$ ipython --no-banner

In [1]: import numpy as np

In [2]: np.set_printoptions(precision=1, suppress=True, linewidth=140, floatmode="fixed")

In [3]: W0 = np.load("data.npy")

In [4]: W0
Out[4]: 
array([[-6.0,  0.0,  0.0,  0.0,  0.0],
       [ 0.0,  2.0, -1.0,  0.0,  0.0],
       [ 0.0, -2.0, -1.0,  2.0,  3.0],
       [ 0.0,  1.0, -1.0,  0.0,  2.0],
       [ 0.0, -3.0, -3.0,  1.0, -3.0]])

In [5]: w1 = np.array([[3, 1], [2, -1], [-4, -5], [5, -2], [-2, 1]])

In [6]: beta = np.array([-8, 8])

In [7]: act = np.maximum(W0 @ w1 + beta, 0)

In [8]: act
Out[8]: 
array([[ 0.0,  2.0],
       [ 0.0, 11.0],
       [ 0.0, 14.0],
       [ 0.0, 14.0],
       [ 9.0, 21.0]])

In [9]: (act > 0).astype(int)
Out[9]: 
array([[0, 1],
       [0, 1],
       [0, 1],
       [0, 1],
       [1, 1]])

In [10]: np.linalg.matrix_rank(act)
Out[10]: np.int64(2)

In [11]: basis = np.array([[2, 1], [1, 1]])

In [12]: act @ basis
Out[12]: 
array([[ 2.0,  2.0],
       [11.0, 11.0],
       [14.0, 14.0],
       [14.0, 14.0],
       [39.0, 30.0]])

In [13]: theta = np.radians(45)

In [14]: R = np.eye(2)

In [15]: R[0, 0] = R[1, 1] = np.cos(theta)

In [16]: R[0, 1], R[1, 0] = -np.sin(theta), np.sin(theta)

In [17]: R
Out[17]: 
array([[ 0.7, -0.7],
       [ 0.7,  0.7]])

In [18]: A2 = act @ R.T

In [19]: print(np.linalg.svd(act, compute_uv=False), np.linalg.svd(A2, compute_uv=False))
[31.6  6.5] [31.6  6.5]

In [20]: np.allclose(np.linalg.norm(act, axis=1), np.linalg.norm(A2, axis=1))
Out[20]: True

In [21]: np.round(np.linalg.det(W0), 1)
Out[21]: np.float64(222.0)

In [22]: (W0 != 0).astype(int)
Out[22]: 
array([[1, 0, 0, 0, 0],
       [0, 1, 1, 0, 0],
       [0, 1, 1, 1, 1],
       [0, 1, 1, 0, 1],
       [0, 1, 1, 1, 1]])

In [23]: print(W0 @ W0)
[[36.0  0.0  0.0  0.0  0.0]
 [ 0.0  6.0 -1.0 -2.0 -3.0]
 [ 0.0 -9.0 -8.0  1.0 -8.0]
 [ 0.0 -2.0 -6.0  0.0 -9.0]
 [ 0.0 10.0 14.0 -9.0  2.0]]

In [24]: A2 = W0 / np.sqrt((W0 ** 2).mean(axis=1, keepdims=True))

In [25]: A2[4]
Out[25]: array([ 0.0, -1.3, -1.3,  0.4, -1.3])

In [26]: np.linalg.matrix_rank(A2) == np.linalg.matrix_rank(W0)
Out[26]: np.True_

In [27]: W0 - W0.mean(axis=1, keepdims=True)
Out[27]: 
array([[-4.8,  1.2,  1.2,  1.2,  1.2],
       [-0.2,  1.8, -1.2, -0.2, -0.2],
       [-0.4, -2.4, -1.4,  1.6,  2.6],
       [-0.4,  0.6, -1.4, -0.4,  1.6],
       [ 1.6, -1.4, -1.4,  2.6, -1.4]])

In [28]: print(np.linalg.norm(A2, axis=1))
[2.2 2.2 2.2 2.2 2.2]

In [29]: A2 = np.linalg.inv(W0)

In [30]: np.allclose(A2, W0.T)
Out[30]: False

In [31]: np.round(np.linalg.cond(W0), 1)
Out[31]: np.float64(10.1)

In [32]: np.round(W0 @ A2, 1) + 0
Out[32]: 
array([[1.0, 0.0, 0.0, 0.0, 0.0],
       [0.0, 1.0, 0.0, 0.0, 0.0],
       [0.0, 0.0, 1.0, 0.0, 0.0],
       [0.0, 0.0, 0.0, 1.0, 0.0],
       [0.0, 0.0, 0.0, 0.0, 1.0]])

In [33]: A2.round(1) + 0
Out[33]: 
array([[-0.2,  0.0,  0.0,  0.0,  0.0],
       [ 0.0,  0.5,  0.1, -0.2, -0.1],
       [ 0.0,  0.0,  0.1, -0.5, -0.2],
       [ 0.0,  0.9,  0.6, -1.1, -0.1],
       [ 0.0, -0.2,  0.0,  0.4, -0.1]])

In [34]: F = np.array([[-5.6, 7.1, 1.3],
    ...:     [4.6, -10.8, 4.3],
    ...:     [-8.0, 7.1, 1.7],
    ...:     [0.1, 2.1, 0.7],
    ...:     [7.3, 13.4, -4.4],
    ...:     [-1.4, 1.1, 7.9],
    ...:     [1.6, 12.3, 8.4],
    ...:     [-3.2, -0.3, -3.2],
    ...:     [-0.8, -5.2, 5.0],
    ...:     [6.4, -7.4, -2.8]])

In [35]: A2 = np.c_[F[:, :1] @ np.array([[2]]), np.array([-3, 2, 3, 2, 2, -1, -3, 3, -3, 2])]

In [36]: A2
Out[36]: 
array([[-11.2,  -3.0],
       [  9.2,   2.0],
       [-16.0,   3.0],
       [  0.2,   2.0],
       [ 14.6,   2.0],
       [ -2.8,  -1.0],
       [  3.2,  -3.0],
       [ -6.4,   3.0],
       [ -1.6,  -3.0],
       [ 12.8,   2.0]])

In [37]: np.round(np.linalg.norm(A2 - F @ np.linalg.lstsq(F, A2)[0], axis=0), 1) + 0
Out[37]: array([0.0, 6.6])

In [38]: proj = A2 @ np.linalg.solve(A2.T @ A2, A2.T)

In [39]: np.round(np.linalg.eigvalsh(proj), 1) + 0
Out[39]: array([0.0, 0.0, 0.0, 0.0, 0.0, 0.0, 0.0, 0.0, 1.0, 1.0])

In [40]: print(np.trace(proj))
2.0

In [41]: m1 = np.load("sample10.npy")

In [42]: print(m1)
[[1.0 0.7 0.5]
 [0.7 1.0 0.7]
 [0.5 0.7 1.0]]

In [43]: proj = np.triu(np.array([[2, 1, 3], [1, 3, 0], [2, 1, 0]]), 1) + np.eye(3)

In [44]: A2 = proj @ m1 @ np.linalg.inv(proj)

In [45]: proj @ m1 - m1 @ proj
Out[45]: 
array([[ 2.2,  2.1,  0.7],
       [ 0.0, -0.7, -2.1],
       [ 0.0, -0.5, -1.5]])

In [46]: A2
Out[46]: 
array([[ 3.2,  0.6, -5.4],
       [ 0.7,  0.3, -1.4],
       [ 0.5,  0.2, -0.5]])

In [47]: np.round(np.linalg.det(A2), 1)
Out[47]: np.float64(0.3)

In [48]: round(np.linalg.norm(A2, 2) / np.linalg.norm(A2), 1)
Out[48]: np.float64(1.0)

In [49]: np.argsort(-np.linalg.norm(A2, axis=0).round(6), kind="stable")[:3]
Out[49]: array([2, 0, 1])

In [50]: x0 = np.ones(3)

In [51]: for _ in range(6):
    ...:     x0 = m1 @ x0
    ...:     x0 /= np.linalg.norm(x0)
    ...:     print(round(x0 @ m1 @ x0, 1))
    ...: 
2.3
2.3
2.3
2.3
2.3
2.3

In [52]: x0
Out[52]: array([0.6, 0.6, 0.6])

In [53]: J = np.array([[1, 0, 0, 0], [1, 1, 0, 0], [1, 3, 1, 0], [0, 0, 1, 1]])

In [54]: [int(np.linalg.matrix_rank(np.linalg.matrix_power(J, p))) for p in range(1, 5)]
Out[54]: [4, 4, 4, 4]

In [55]: np.linalg.matrix_rank(J - J[0, 0] * np.eye(4))
Out[55]: np.int64(3)

In [56]: print(np.prod(np.diag(J)), round(np.linalg.det(J), 1))
1 1.0

In [57]: M = np.load("w.npy")

In [58]: M
Out[58]: 
array([[ 0.4,  0.4,  0.7,  0.4, -0.2],
       [ 0.4,  0.7, -0.5, -0.3,  0.1],
       [ 0.7, -0.5,  0.3, -0.5,  0.2],
       [ 0.4, -0.3, -0.5,  0.7,  0.1],
       [-0.2,  0.1,  0.2,  0.1,  0.9]])

In [59]: A2 = np.linalg.inv(M)

In [60]: round(float(np.linalg.det(M) * np.linalg.det(A2)), 1)
Out[60]: 1.0

In [61]: np.linalg.inv(A2)
Out[61]: 
array([[ 0.4,  0.4,  0.7,  0.4, -0.2],
       [ 0.4,  0.7, -0.5, -0.3,  0.1],
       [ 0.7, -0.5,  0.3, -0.5,  0.2],
       [ 0.4, -0.3, -0.5,  0.7,  0.1],
       [-0.2,  0.1,  0.2,  0.1,  0.9]])

In [62]: (np.abs(A2) > 1e-9).astype(int)
Out[62]: 
array([[1, 1, 1, 1, 1],
       [1, 1, 1, 1, 1],
       [1, 1, 1, 1, 1],
       [1, 1, 1, 1, 1],
       [1, 1, 1, 1, 1]])

In [63]: feats = np.array([[121, -24, -38, -20, -34, 68],
    ...:     [-24, 231, -35, 0, -74, 16],
    ...:     [-38, -35, 85, 84, 78, -3],
    ...:     [-20, 0, 84, 196, 60, 40],
    ...:     [-34, -74, 78, 60, 119, 65],
    ...:     [68, 16, -3, 40, 65, 246]])

In [64]: x0 = np.array([2, 3, 0, 2, 0, 1])

In [65]: print((feats * x0).sum(axis=1))
[ 198  661  -16  392 -105  510]

In [66]: (feats @ x0).argmax()
Out[66]: np.int64(1)

In [67]: feats @ np.ones(6)
Out[67]: array([ 73.0, 114.0, 171.0, 360.0, 214.0, 432.0])

In [68]: feats @ x0
Out[68]: array([ 198,  661,  -16,  392, -105,  510])

In [69]: np.sign((feats @ x0).round(6))
Out[69]: array([ 1,  1, -1,  1, -1,  1])

In [70]: ev, evecs = np.linalg.eigh(feats)

In [71]: np.linalg.eigvalsh(feats + -2 * np.eye(6))
Out[71]: array([  1.0,  29.3, 105.4, 230.8, 273.6, 346.0])

In [72]: np.abs(evecs[:, -1]).round(6).argmax()
Out[72]: np.int64(3)

In [73]: Uu, sv, Vh = np.linalg.svd(feats, full_matrices=False)

In [74]: print(np.allclose(Uu * sv @ Vh, feats))
True

In [75]: print(sv)
[348.0 275.6 232.8 107.4  31.3   3.0]

In [76]: (sv > 1e-8).sum()
Out[76]: np.int64(6)

In [77]: np.cumsum(sv ** 2) / np.sum(sv ** 2)
Out[77]: array([0.5, 0.7, 1.0, 1.0, 1.0, 1.0])

In [78]: np.abs(Uu[:, 0]).round(6).argmax()
Out[78]: np.int64(3)

In [79]: np.round(Uu.T @ feats @ Vh.T, 1) + 0
Out[79]: 
array([[348.0,   0.0,   0.0,   0.0,   0.0,   0.0],
       [  0.0, 275.6,   0.0,   0.0,   0.0,   0.0],
       [  0.0,   0.0, 232.8,   0.0,   0.0,   0.0],
       [  0.0,   0.0,   0.0, 107.4,   0.0,   0.0],
       [  0.0,   0.0,   0.0,   0.0,  31.3,   0.0],
       [  0.0,   0.0,   0.0,   0.0,   0.0,   3.0]])

In [80]: np.round(Uu.T @ Uu, 1) + 0
Out[80]: 
array([[1.0, 0.0, 0.0, 0.0, 0.0, 0.0],
       [0.0, 1.0, 0.0, 0.0, 0.0, 0.0],
       [0.0, 0.0, 1.0, 0.0, 0.0, 0.0],
       [0.0, 0.0, 0.0, 1.0, 0.0, 0.0],
       [0.0, 0.0, 0.0, 0.0, 1.0, 0.0],
       [0.0, 0.0, 0.0, 0.0, 0.0, 1.0]])

In [81]: print([round(float(x), 1) for x in np.linalg.svd(feats, compute_uv=False)[:3]])
[348.0, 275.6, 232.8]

In [82]: print(np.argsort(-np.linalg.norm(feats, axis=0).round(6), kind="stable")[:3])
[5 1 3]

In [83]: round(float(np.linalg.norm(feats, 2) / np.linalg.norm(feats)), 1)
Out[83]: 0.7

In [84]: np.linalg.cond(feats) > 100
Out[84]: np.True_

In [85]: mat = np.load("case4.npy")

In [86]: mat
Out[86]: 
array([[ 0,  0,  0,  0,  0],
       [ 0, -1,  0,  0,  0],
       [ 0,  0, -5,  0,  0],
       [ 0,  0,  0, -1,  0],
       [ 0,  0,  0,  0, -3]])

In [87]: np.unique(mat.round(6), axis=0).shape
Out[87]: (5, 5)

In [88]: mat @ np.linalg.pinv(mat) @ mat
Out[88]: 
array([[ 0.0,  0.0,  0.0,  0.0,  0.0],
       [ 0.0, -1.0,  0.0,  0.0,  0.0],
       [ 0.0,  0.0, -5.0,  0.0,  0.0],
       [ 0.0,  0.0,  0.0, -1.0,  0.0],
       [ 0.0,  0.0,  0.0,  0.0, -3.0]])

In [89]: round(float(np.trace(np.linalg.pinv(mat) @ mat)), 1)
Out[89]: 4.0

In [90]: try:
    ...:     np.linalg.inv(mat)
    ...: except np.linalg.LinAlgError as e:
    ...:     print(e)
    ...: 
Singular matrix

In [91]: np.allclose(mat[:-1].T @ np.linalg.lstsq(mat[:-1].T, mat[-1])[0], mat[-1])
Out[91]: False

In [92]: r = np.linalg.matrix_rank(mat)

In [93]: print(r)
4

In [94]: N = np.linalg.svd(mat)[2][r:].T

In [95]: N[:, 0] / N[np.abs(N[:, 0]).round(6).argmax(), 0]
Out[95]: array([1.0, 0.0, 0.0, 0.0, 0.0])

In [96]: N.shape
Out[96]: (5, 1)

In [97]: [int(np.linalg.matrix_rank(mat[:i])) for i in range(1, len(mat) + 1)]
Out[97]: [0, 1, 2, 3, 4]

In [98]: N @ N.T
Out[98]: 
array([[1.0, 0.0, 0.0, 0.0, 0.0],
       [0.0, 0.0, 0.0, 0.0, 0.0],
       [0.0, 0.0, 0.0, 0.0, 0.0],
       [0.0, 0.0, 0.0, 0.0, 0.0],
       [0.0, 0.0, 0.0, 0.0, 0.0]])

In [99]: O, R = np.linalg.qr(feats)

In [100]: O.shape, R.shape
Out[100]: ((6, 6), (6, 6))

In [101]: np.round(O @ R, 1) + 0
Out[101]: 
array([[121.0, -24.0, -38.0, -20.0, -34.0,  68.0],
       [-24.0, 231.0, -35.0,   0.0, -74.0,  16.0],
       [-38.0, -35.0,  85.0,  84.0,  78.0,  -3.0],
       [-20.0,   0.0,  84.0, 196.0,  60.0,  40.0],
       [-34.0, -74.0,  78.0,  60.0, 119.0,  65.0],
       [ 68.0,  16.0,  -3.0,  40.0,  65.0, 246.0]])

In [102]: np.allclose(R.T @ R, feats.T @ feats)
Out[102]: True

In [103]: np.round(abs(R[0, 0]), 1), np.round(np.linalg.norm(feats[:, 0]), 1)
Out[103]: (np.float64(151.1), np.float64(151.1))

In [104]: K = np.load("a.npy")

In [105]: K
Out[105]: 
array([[ 0,  0,  0, 10,  0],
       [ 0,  0,  0,  6,  0],
       [ 0,  0,  0, 10,  0],
       [ 0,  0,  0, 10,  0],
       [ 0,  0,  0,  6,  0],
       [ 1,  1,  0,  0,  1],
       [ 0,  0,  0,  6,  0],
       [ 1,  1,  0,  0,  1],
       [ 0,  0,  0,  2,  0],
       [ 0,  0,  0,  6,  0],
       [ 1,  1,  0,  0,  1],
       [ 1,  1,  0,  0,  1]])

In [106]: np.linalg.matrix_rank(K, rtol=0.1)
Out[106]: np.int64(2)

In [107]: print(round(float(np.linalg.norm(K, 2) / np.linalg.norm(K)), 1))
1.0

In [108]: r = np.linalg.matrix_rank(K)

In [109]: r
Out[109]: np.int64(2)

In [110]: N = np.linalg.svd(K)[2][r:].T

In [111]: print(N @ N.T)
[[ 0.7 -0.3  0.0  0.0 -0.3]
 [-0.3  0.7  0.0  0.0 -0.3]
 [ 0.0  0.0  1.0  0.0  0.0]
 [ 0.0  0.0  0.0  0.0  0.0]
 [-0.3 -0.3  0.0  0.0  0.7]]

In [112]: [int(np.linalg.matrix_rank(K[:i])) for i in range(1, len(K) + 1)]
Out[112]: [1, 1, 1, 1, 1, 2, 2, 2, 2, 2, 2, 2]

In [113]: N.shape
Out[113]: (5, 3)

In [114]: np.linalg.matrix_rank(K.T @ K), np.linalg.matrix_rank(K @ K.T)
Out[114]: (np.int64(2), np.int64(2))

In [115]: np.abs(np.diag(np.linalg.qr(K)[1])) > 1e-9
Out[115]: array([ True, False, False,  True, False])

In [116]: np.round(np.trace(np.linalg.pinv(K) @ K), 1)
Out[116]: np.float64(2.0)

In [117]: Uu, sv, Vh = np.linalg.svd(K)

In [118]: evecs = Vh[:(sv > 1e-8).sum()]

In [119]: rng = np.random.default_rng(43553)

In [120]: x0 = K[7] + -2 * K[3] + rng.integers(2) * np.eye(5)[2]

In [121]: x0
Out[121]: array([  1.0,   1.0,   0.0, -20.0,   1.0])

In [122]: np.linalg.matrix_rank(np.vstack([K, x0]))
Out[122]: np.int64(2)

In [123]: np.diag(evecs.T @ evecs)
Out[123]: array([0.3, 0.3, 0.0, 1.0, 0.3])

In [124]: round(np.linalg.norm(x0 - evecs.T @ evecs @ x0), 1)
Out[124]: np.float64(0.0)

In [125]: evecs.T @ evecs
Out[125]: 
array([[0.3, 0.3, 0.0, 0.0, 0.3],
       [0.3, 0.3, 0.0, 0.0, 0.3],
       [0.0, 0.0, 0.0, 0.0, 0.0],
       [0.0, 0.0, 0.0, 1.0, 0.0],
       [0.3, 0.3, 0.0, 0.0, 0.3]])

In [126]: np.allclose(evecs.T @ evecs @ x0, x0)
Out[126]: True
